% ipython --no-banner

In [1]: import numpy as np

In [2]: np.set_printoptions(precision=2, suppress=True, linewidth=120, sign=" ")

In [3]: F = np.load("layer16.npy")

In [4]: print(F)
[[ -5   2  -3  -5   2  -3]
 [  1   5  -5   1   5  -5]
 [  2  -1  -4   2  -1  -4]
 [ 10  -4   6  -5   2  -3]
 [ -2 -10  10   1   5  -5]
 [ -4   2   8   2  -1  -4]]

In [5]: f = np.array([-9, -7, -8, 9, 1, 4])

In [6]: Y = F + np.outer(f, np.eye(6)[1])

In [7]: print(np.linalg.matrix_rank(Y - F))
1

In [8]: print(np.linalg.matrix_rank(np.linalg.inv(Y) - np.linalg.inv(F), tol=1e-8))
1

In [9]: sv = 5 * 0.9 ** np.arange(3)

In [10]: rng = np.random.default_rng(80321)

In [11]: arr = rng.normal(size=(13, 3)) * rng.permutation(sv)

In [12]: print(arr)
[[ 1.22  7.9   3.75]
 [ 4.43  2.57  2.81]
 [ 1.48  3.27 -2.54]
 [-4.67 -2.46  0.09]
 [ 3.1   8.22 -7.16]
 [-1.17 -1.01 -4.8 ]
 [ 2.85  5.99 -2.25]
 [ 4.5  -5.46 -4.16]
 [ 5.5   7.24  3.45]
 [ 5.45 -7.49 -7.36]
 [ 1.06  4.54 -4.51]
 [-5.89 -0.5  -2.29]
 [12.81 -6.27 -0.53]]

In [13]: Xs = arr - arr.mean(axis=0)

In [14]: evecs = np.linalg.svd(Xs)[2][:2]

In [15]: Y = Xs - Xs @ evecs.T @ evecs

In [16]: print(round(np.linalg.norm(Y) / np.linalg.norm(Xs), 2))
0.4

In [17]: print(np.linalg.norm(Y, axis=1).round(6).argmax())
4

In [18]: E = np.load("test16.npy")

In [19]: print(E)
[[-2.66  0.84 -1.09]
 [ 1.21  1.31  2.41]
 [ 2.56 -1.55  0.21]
 [ 2.21  0.27  2.  ]
 [-0.04 -1.98 -2.26]
 [-1.79 -0.8  -2.27]
 [-2.03 -0.52 -2.14]
 [-1.04 -1.44 -2.42]
 [ 2.29  0.15  1.93]
 [-1.06 -1.42 -2.42]
 [-2.52  1.62 -0.1 ]
 [-2.28  1.91  0.4 ]
 [-2.22  1.95  0.5 ]
 [ 0.28  1.88  2.33]]

In [20]: # rows and columns are dependent

In [21]: cov = np.cov(E, rowvar=False)

In [22]: print(np.round(np.linalg.eigvalsh(cov)[::-1], 2) + 0)
[ 5.83  3.51  0.  ]

In [23]: print(np.corrcoef(E.T))
[[ 1.   -0.26  0.56]
 [-0.26  1.    0.66]
 [ 0.56  0.66  1.  ]]

In [24]: print(cov)
[[ 3.68 -0.71  2.01]
 [-0.71  2.09  1.81]
 [ 2.01  1.81  3.58]]

In [25]: print(round(np.linalg.norm(E), 2))
11.22

In [26]: print(E.mean(axis=0))
[-0.51  0.16 -0.21]

In [27]: print(np.linalg.matrix_rank(E))
2

In [28]: print(round(np.abs(E).max(), 2))
2.66

In [29]: left, sv, Vh = np.linalg.svd(E)

In [30]: evecs = Vh[:(sv > 1e-8).sum()]

In [31]: vec = E[3] + 2 * E[2] + rng.integers(2) * np.eye(3)[2]

In [32]: print(vec)
[ 7.33 -2.83  3.42]

In [33]: print(np.round(np.linalg.norm(vec - evecs.T @ evecs @ vec), 2))
0.59

In [34]: print(np.linalg.matrix_rank(np.vstack([E, vec])))
3

In [35]: print(np.diag(evecs.T @ evecs))
[ 0.79  0.56  0.65]

In [36]: print(np.allclose(evecs.T @ evecs @ vec, vec))
False

In [37]: Y = np.array([[1, 8], [-5, 8], [-9, 3]])

In [38]: Y @ E
ValueError: matmul: Input operand 1 has a mismatch in its core dimension 0, with gufunc signature (n?,k),(k,m?)->(n?,m?) (size 14 is different from 2)


In [39]: print(np.linalg.matrix_rank(E @ Y))
2

In [40]: print(np.einsum("ij,ij->i", E, E))
[ 9.  9.  9.  9.  9.  9.  9.  9.  9.  9.  9.  9.  9.  9.]

In [41]: print(np.linalg.matrix_rank(np.vstack([E, Y.T])))
3

In [42]: Xs = E - E.mean(axis=1)
ValueError: operands could not be broadcast together with shapes (14,3) (14,) 


In [43]: Xs = E - E.mean(axis=0)

In [44]: left, sv, Vh = np.linalg.svd(Xs, full_matrices=False)

In [45]: print(np.linalg.matrix_rank(Xs))
2

In [46]: print(np.round(Xs.mean(axis=0), 2) + 0)
[ 0.  0.  0.]

In [47]: print(np.abs(left[:, 0]).argmax())
3

In [48]: print(Vh[0] * np.sign(Vh[0, np.abs(Vh[0]).argmax()]))
[ 0.62  0.24  0.75]

In [49]: print(np.round(sv ** 2 / (sv ** 2).sum(), 2) + 0)
[ 0.62  0.38  0.  ]

In [50]: print(round((sv ** 2).sum() ** 2 / (sv ** 4).sum(), 2))
1.88

In [51]: Y = np.array([[-2, 1, 1]])

In [52]: X = Y.T @ Y

In [53]: print(X)
[[ 4 -2 -2]
 [-2  1  1]
 [-2  1  1]]

In [54]: def softmax(z):
    ...:     e = np.exp(z - z.max(axis=-1, keepdims=True))
    ...:     return e / e.sum(axis=-1, keepdims=True)
    ...: 

In [55]: print(np.round(softmax(X[0]), 2) + 0)
[ 1.  0.  0.]

In [56]: print(np.round(softmax(10 * X[0]), 2) + 0)
[ 1.  0.  0.]

In [57]: print(np.round(softmax(X[0] + 2), 2) + 0)
[ 1.  0.  0.]

In [58]: att = X @ X.T / np.sqrt(3)

In [59]: print(np.round(softmax(att), 2) + 0)
[[ 1.   0.   0. ]
 [ 0.   0.5  0.5]
 [ 0.   0.5  0.5]]

In [60]: print(np.round(softmax(att + np.triu(np.full(att.shape, -np.inf), 1)), 2) + 0)
[[ 1.   0.   0. ]
 [ 0.   1.   0. ]
 [ 0.   0.5  0.5]]

In [61]: z = rng.permutation(3)

In [62]: print(z)
[ 2  0  1]

In [63]: Y = X[z][:, z]

In [64]: print(np.diag(Y))
[ 1  4  1]

In [65]: print(np.round(np.sort(np.abs(np.linalg.eigvals(Y))), 2) + 0)
[ 0.  0.  6.]

In [66]: print(Y)
[[ 1 -2  1]
 [-2  4 -2]
 [ 1 -2  1]]

In [67]: print(np.allclose(Y, X))
False

In [68]: print(np.trace(Y))
6

In [69]: J = np.array([[-2, -1], [0, 1]])

In [70]: vec = np.array([2, 2])

In [71]: print((J @ vec).argmax())
1

In [72]: print(J * vec)
[[-4 -2]
 [ 0  2]]

In [73]: print(J @ np.eye(2)[1])
[-1.  1.]

In [74]: print(J @ vec)
[-6  2]

In [75]: print(J @ np.ones(2))
[-3.  1.]

In [76]: vec = np.array([0, 0])

In [77]: rhs = J @ vec

In [78]: b, lr = np.zeros(2), 1 / np.linalg.norm(J, 2) ** 2

In [79]: for i in range(40):
    ...:     b -= lr * J.T @ (J @ b - rhs)
    ...:     if i % 10 == 0: print(i, round(np.linalg.norm(J @ b - rhs), 2))
    ...: 
0 0.0
10 0.0
20 0.0
30 0.0

In [80]: print(b)
[ 0.  0.]

In [81]: Y = J[0, 0] * J[1:] - np.outer(J[1:, 0], J[0])

In [82]: print(Y)
[[ 0 -2]]

In [83]: print(np.flatnonzero(~Y.round(6).any(axis=1)))
[]

In [84]: mat = np.load("m.npy")

In [85]: print(mat)
[[ 0.12 -0.27 -0.12  0.13]
 [-0.27  0.61  0.27 -0.31]
 [-0.12  0.27  0.12 -0.13]
 [ 0.13 -0.31 -0.13  0.15]]

In [86]: cov = mat.T @ mat

In [87]: print(np.round(np.linalg.svd(mat, compute_uv=False) ** 2, 2) + 0)
[ 1.  0.  0.  0.]

In [88]: print(np.allclose(cov, cov.T))
True

In [89]: print(np.trace(cov), (mat ** 2).sum())
1.0 1.0

In [90]: print((mat @ mat.T).shape)
(4, 4)

In [91]: T = np.stack([mat, 2 * mat, mat[::-1]])

In [92]: print(np.einsum("bij,cij->bc", T, T))
[[ 1.    2.    0.8 ]
 [ 2.    4.    1.61]
 [ 0.8   1.61  1.  ]]

In [93]: print((T @ mat.T).shape)
(3, 4, 4)

In [94]: print(T.shape)
(3, 4, 4)

In [95]: vals, evecs = np.linalg.eigh(mat)

In [96]: print(np.round(np.linalg.eigvalsh(mat @ mat), 2) + 0)
[ 0.  0.  0.  1.]

In [97]: print(np.unique(vals.round(6) + 0, return_counts=True)[1])
[ 3  1]

In [98]: print(evecs @ np.diag(vals) @ evecs.T)
[[ 0.12 -0.27 -0.12  0.13]
 [-0.27  0.61  0.27 -0.31]
 [-0.12  0.27  0.12 -0.13]
 [ 0.13 -0.31 -0.13  0.15]]

In [99]: print(np.round(evecs.T @ mat @ evecs, 2) + 0)
[[ 0.  0.  0.  0.]
 [ 0.  0.  0.  0.]
 [ 0.  0.  0.  0.]
 [ 0.  0.  0.  1.]]

In [100]: print(np.round(evecs.T @ evecs, 2) + 0)
[[ 1.  0.  0.  0.]
 [ 0.  1.  0.  0.]
 [ 0.  0.  1.  0.]
 [ 0.  0.  0.  1.]]

In [101]: print(np.linalg.eigvalsh(mat + 5 * np.eye(4)))
[ 5.  5.  5.  6.]

In [102]: print(np.allclose(mat[:-1].T @ np.linalg.lstsq(mat[:-1].T, mat[-1])[0], mat[-1]))
True

In [103]: print(np.linalg.lstsq(mat[:-1].T, mat[-1])[2])
1

In [104]: print(mat @ np.linalg.pinv(mat) @ mat)
[[ 0.12 -0.27 -0.12  0.13]
 [-0.27  0.61  0.27 -0.31]
 [-0.12  0.27  0.12 -0.13]
 [ 0.13 -0.31 -0.13  0.15]]

In [105]: vals, evecs = np.linalg.eigh(mat)

In [106]: vec = np.array([-1, -1, 2, 2])

In [107]: print(round(float(np.abs(mat).sum(axis=1).max()), 2), round(np.abs(vals).max(), 2))
1.45 1.0

In [108]: print(evecs * np.maximum(vals, 0) @ evecs.T)
[[ 0.12 -0.27 -0.12  0.13]
 [-0.27  0.61  0.27 -0.31]
 [-0.12  0.27  0.12 -0.13]
 [ 0.13 -0.31 -0.13  0.15]]

In [109]: print(evecs * np.abs(vals) @ evecs.T)
[[ 0.12 -0.27 -0.12  0.13]
 [-0.27  0.61  0.27 -0.31]
 [-0.12  0.27  0.12 -0.13]
 [ 0.13 -0.31 -0.13  0.15]]

In [110]: print((np.sign(evecs[:, -1].round(6)) == np.sign(evecs[0, -1].round(6))).astype(int))
[ 1  0  0  1]

In [111]: print(round(float(vec @ mat @ vec), 2))
0.29

In [112]: print(np.round(vec @ mat @ vec / (vec @ vec), 2), round(float(vals[0]), 2), round(vals[-1], 2))
0.03 -0.0 1.0
